% ipython --no-banner

In [1]: import numpy as np

In [2]: np.set_printoptions(suppress=True, linewidth=140)

In [3]: def rnd(a):
   ...:     return np.round(a, 2) + 0
   ...: 

In [4]: out = np.array([[2, 2, 5, 8, 6, 4, 6],
   ...:     [6, 3, 4, 5, 5, 0, 1],
   ...:     [6, 6, 9, 7, 1, 6, 9],
   ...:     [5, 0, 1, 7, 6, 2, 9],
   ...:     [0, 3, 7, 2, 5, 1, 3],
   ...:     [2, 4, 3, 9, 5, 7, 1],
   ...:     [1, 2, 1, 9, 9, 0, 1]])

In [5]: data = out + out.T

In [6]: data
Out[6]: 
array([[ 4,  8, 11, 13,  6,  6,  7],
       [ 8,  6, 10,  5,  8,  4,  3],
       [11, 10, 18,  8,  8,  9, 10],
       [13,  5,  8, 14,  8, 11, 18],
       [ 6,  8,  8,  8, 10,  6, 12],
       [ 6,  4,  9, 11,  6, 14,  1],
       [ 7,  3, 10, 18, 12,  1,  2]])

In [7]: ev, V = np.linalg.eigh(data)

In [8]: np.unique(ev.round(6) + 0, return_counts=True)[1]
Out[8]: array([1, 1, 1, 1, 1, 1, 1])

In [9]: rnd(np.linalg.svd(data, compute_uv=False))
Out[9]: array([60.9 , 14.95, 12.01, 10.53,  6.2 ,  4.6 ,  1.11])

In [10]: rnd(ev.sum()), np.trace(data)
Out[10]: (np.float64(68.0), np.int64(68))

In [11]: np.abs(V[:, -1]).round(6).argmax()
Out[11]: np.int64(3)

In [12]: rnd(np.abs(V[:, -1]))
Out[12]: array([0.35, 0.27, 0.46, 0.48, 0.35, 0.32, 0.36])

In [13]: print(rnd(np.linalg.eigvalsh(data + 5 * np.eye(7))))
[-9.95 -1.2   6.11  9.6  15.53 17.01 65.9 ]

In [14]: print(rnd(V @ np.diag(ev) @ V.T))
[[ 4.  8. 11. 13.  6.  6.  7.]
 [ 8.  6. 10.  5.  8.  4.  3.]
 [11. 10. 18.  8.  8.  9. 10.]
 [13.  5.  8. 14.  8. 11. 18.]
 [ 6.  8.  8.  8. 10.  6. 12.]
 [ 6.  4.  9. 11.  6. 14.  1.]
 [ 7.  3. 10. 18. 12.  1.  2.]]

In [15]: theta = np.radians(30)

In [16]: R = np.eye(7)

In [17]: R[6, 6] = R[2, 2] = np.cos(theta)

In [18]: R[6, 2], R[2, 6] = -np.sin(theta), np.sin(theta)

In [19]: rnd(R)
Out[19]: 
array([[ 1.  ,  0.  ,  0.  ,  0.  ,  0.  ,  0.  ,  0.  ],
       [ 0.  ,  1.  ,  0.  ,  0.  ,  0.  ,  0.  ,  0.  ],
       [ 0.  ,  0.  ,  0.87,  0.  ,  0.  ,  0.  ,  0.5 ],
       [ 0.  ,  0.  ,  0.  ,  1.  ,  0.  ,  0.  ,  0.  ],
       [ 0.  ,  0.  ,  0.  ,  0.  ,  1.  ,  0.  ,  0.  ],
       [ 0.  ,  0.  ,  0.  ,  0.  ,  0.  ,  1.  ,  0.  ],
       [ 0.  ,  0.  , -0.5 ,  0.  ,  0.  ,  0.  ,  0.87]])

In [20]: out = data @ R.T

In [21]: rnd(np.abs(out - data).max(axis=0))
Out[21]: array([ 0.  ,  0.  ,  7.93,  0.  ,  0.  ,  0.  , 10.34])

In [22]: np.allclose(data @ data.T, out @ out.T)
Out[22]: True

In [23]: rnd(np.linalg.svd(data, compute_uv=False)), rnd(np.linalg.svd(out, compute_uv=False))
Out[23]: 
(array([60.9 , 14.95, 12.01, 10.53,  6.2 ,  4.6 ,  1.11]),
 array([60.9 , 14.95, 12.01, 10.53,  6.2 ,  4.6 ,  1.11]))

In [24]: np.all(np.linalg.eigvalsh(data) > 0)
Out[24]: np.False_

In [25]: u = np.array([-1, -3])

In [26]: np.convolve(data[0], u)
Out[26]: array([ -4, -20, -35, -46, -45, -24, -25, -21])

In [27]: np.polyval(u, data[0])
Out[27]: array([ -7, -11, -14, -16,  -9,  -9, -10])

In [28]: K = np.load("mat.npy")

In [29]: K
Out[29]: 
array([[ 4,  0,  1,  3,  2, -2, -3],
       [ 0,  0,  3,  1, -3,  5,  0],
       [ 1,  3, -6,  6,  1,  3,  2],
       [ 3,  1,  6,  2,  3, -2,  1],
       [ 2, -3,  1,  3,  2,  4, -4],
       [-2,  5,  3, -2,  4,  0, -2],
       [-3,  0,  2,  1, -4, -2,  6]])

In [30]: left, s, Vh = np.linalg.svd(K, full_matrices=False)

In [31]: rnd(Vh @ Vh.T)
Out[31]: 
array([[1., 0., 0., 0., 0., 0., 0.],
       [0., 1., 0., 0., 0., 0., 0.],
       [0., 0., 1., 0., 0., 0., 0.],
       [0., 0., 0., 1., 0., 0., 0.],
       [0., 0., 0., 0., 1., 0., 0.],
       [0., 0., 0., 0., 0., 1., 0.],
       [0., 0., 0., 0., 0., 0., 1.]])

In [32]: rnd(s / s[0])
Out[32]: array([1.  , 0.94, 0.7 , 0.69, 0.6 , 0.21, 0.15])

In [33]: (s > 1e-8).sum()
Out[33]: np.int64(7)

In [34]: rnd(np.linalg.det(K))
Out[34]: np.float64(-245014.0)

In [35]: np.trace(K)
Out[35]: np.int64(8)

In [36]: K @ K
Out[36]: 
array([[ 43, -10,   6,  31,  26,   3, -29],
       [-10,  44,   0,   1,  20,  -5,   9],
       [  6,   0,  96, -19,  11, -17,  -7],
       [ 31,   1, -19,  64,   9,  23,   3],
       [ 26,  20,  11,   9,  59,  -6, -41],
       [  3,  -5, -17,  23,  -6,  62, -18],
       [-29,   9,  -7,   3, -41, -18,  70]])

In [37]: np.allclose(K, K.T)
Out[37]: True

In [38]: rnd(np.sort(np.abs(np.linalg.eigvals(K))))
Out[38]: array([ 1.79,  2.45,  6.89,  7.94,  8.13, 10.9 , 11.55])

In [39]: print(rnd(np.abs(np.linalg.eigvals(K)).max()))
11.55

In [40]: (K + K.T) / 2
Out[40]: 
array([[ 4.,  0.,  1.,  3.,  2., -2., -3.],
       [ 0.,  0.,  3.,  1., -3.,  5.,  0.],
       [ 1.,  3., -6.,  6.,  1.,  3.,  2.],
       [ 3.,  1.,  6.,  2.,  3., -2.,  1.],
       [ 2., -3.,  1.,  3.,  2.,  4., -4.],
       [-2.,  5.,  3., -2.,  4.,  0., -2.],
       [-3.,  0.,  2.,  1., -4., -2.,  6.]])

In [41]: X = np.array([[0.7, -1.2, -1.4, 5.0],
    ...:     [1.0, 0.4, 0.6, 4.5],
    ...:     [0.7, -0.9, 0.9, 3.5],
    ...:     [0.5, 1.5, 3.0, -5.5],
    ...:     [1.1, -1.3, 0.5, 0.0],
    ...:     [0.2, 0.6, -1.4, -0.5],
    ...:     [0.1, 1.2, -1.5, -7.5]])

In [42]: out = np.c_[X[:, :1] @ np.array([[5]]), np.array([1, -3, -3, 0, -1, 2, -1])]

In [43]: print(out)
[[ 3.5  1. ]
 [ 5.  -3. ]
 [ 3.5 -3. ]
 [ 2.5  0. ]
 [ 5.5 -1. ]
 [ 1.   2. ]
 [ 0.5 -1. ]]

In [44]: np.linalg.matrix_rank(out)
Out[44]: np.int64(2)

In [45]: rng = np.random.default_rng(875)

In [46]: W0 = rng.normal(size=(33, 3)) + 10 * np.array([0, 0, 2])

In [47]: rnd(W0)
Out[47]: 
array([[-2.51,  1.  , 21.32],
       [ 1.08,  0.04, 20.41],
       [ 0.44,  0.1 , 19.44],
       [-1.18, -0.75, 20.04],
       [ 0.85,  1.63, 19.78],
       [-0.17,  1.26, 19.13],
       [ 0.5 , -0.16, 18.88],
       [ 0.63, -0.53, 19.58],
       [-0.13, -0.57, 20.16],
       [ 1.43,  0.76, 18.84],
       [-1.01,  2.22, 20.45],
       [-0.55, -0.72, 18.73],
       [-0.9 ,  0.8 , 19.32],
       [ 0.42,  1.29, 19.82],
       [-1.41,  1.1 , 19.7 ],
       [-1.08, -1.39, 21.04],
       [ 0.  ,  0.27, 21.48],
       [ 0.54,  0.3 , 19.14],
       [-2.67,  0.1 , 20.66],
       [-0.99, -0.15, 20.13],
       [ 0.45,  0.45, 21.72],
       [-0.67, -2.78, 19.93],
       [-0.29,  0.92, 19.13],
       [ 0.07, -0.79, 18.5 ],
       [-0.07, -0.34, 17.92],
       [-2.21,  0.79, 21.23],
       [-1.88, -0.67, 20.43],
       [ 1.27,  0.6 , 19.74],
       [ 0.18, -1.65, 21.18],
       [ 0.86,  1.15, 20.53],
       [-0.06,  1.62, 21.4 ],
       [-1.36, -0.48, 18.93],
       [ 0.15, -0.7 , 21.27]])

In [48]: out = np.c_[W0[:, :2] @ np.array([[0, 1], [1, 1]]), np.array([0, 3, 1, -3, -2, 1, -1, 3, -1, 2, -1, -2, -1, -3, -3, -2, 3, 3, -3, -2, 3, -3, 0, 1, -1, 0, 2, 2, -2, 1, 0, 1, 1])]

In [49]: rnd(out)
Out[49]: 
array([[ 1.  , -1.51,  0.  ],
       [ 0.04,  1.12,  3.  ],
       [ 0.1 ,  0.54,  1.  ],
       [-0.75, -1.93, -3.  ],
       [ 1.63,  2.48, -2.  ],
       [ 1.26,  1.09,  1.  ],
       [-0.16,  0.34, -1.  ],
       [-0.53,  0.1 ,  3.  ],
       [-0.57, -0.7 , -1.  ],
       [ 0.76,  2.2 ,  2.  ],
       [ 2.22,  1.21, -1.  ],
       [-0.72, -1.27, -2.  ],
       [ 0.8 , -0.1 , -1.  ],
       [ 1.29,  1.71, -3.  ],
       [ 1.1 , -0.31, -3.  ],
       [-1.39, -2.46, -2.  ],
       [ 0.27,  0.27,  3.  ],
       [ 0.3 ,  0.84,  3.  ],
       [ 0.1 , -2.57, -3.  ],
       [-0.15, -1.14, -2.  ],
       [ 0.45,  0.9 ,  3.  ],
       [-2.78, -3.45, -3.  ],
       [ 0.92,  0.63,  0.  ],
       [-0.79, -0.72,  1.  ],
       [-0.34, -0.41, -1.  ],
       [ 0.79, -1.42,  0.  ],
       [-0.67, -2.55,  2.  ],
       [ 0.6 ,  1.87,  2.  ],
       [-1.65, -1.47, -2.  ],
       [ 1.15,  2.  ,  1.  ],
       [ 1.62,  1.56,  0.  ],
       [-0.48, -1.85,  1.  ],
       [-0.7 , -0.55,  1.  ]])

In [50]: print(rnd(np.linalg.norm(np.linalg.qr(W0)[0].T @ out, axis=0) ** 2 / ((out ** 2).sum(axis=0) + 1e-12)))
[1.  1.  0.2]

In [51]: np.linalg.matrix_rank(out)
Out[51]: np.int64(3)

In [52]: rnd(np.linalg.norm(out - W0 @ np.linalg.lstsq(W0, out)[0], axis=0))
Out[52]: array([ 0.  ,  0.  , 10.31])

In [53]: np.linalg.matrix_rank(np.c_[W0, out])
Out[53]: np.int64(4)

In [54]: rnd(np.linalg.lstsq(W0, out[:, 0])[0])
Out[54]: array([0., 1., 0.])
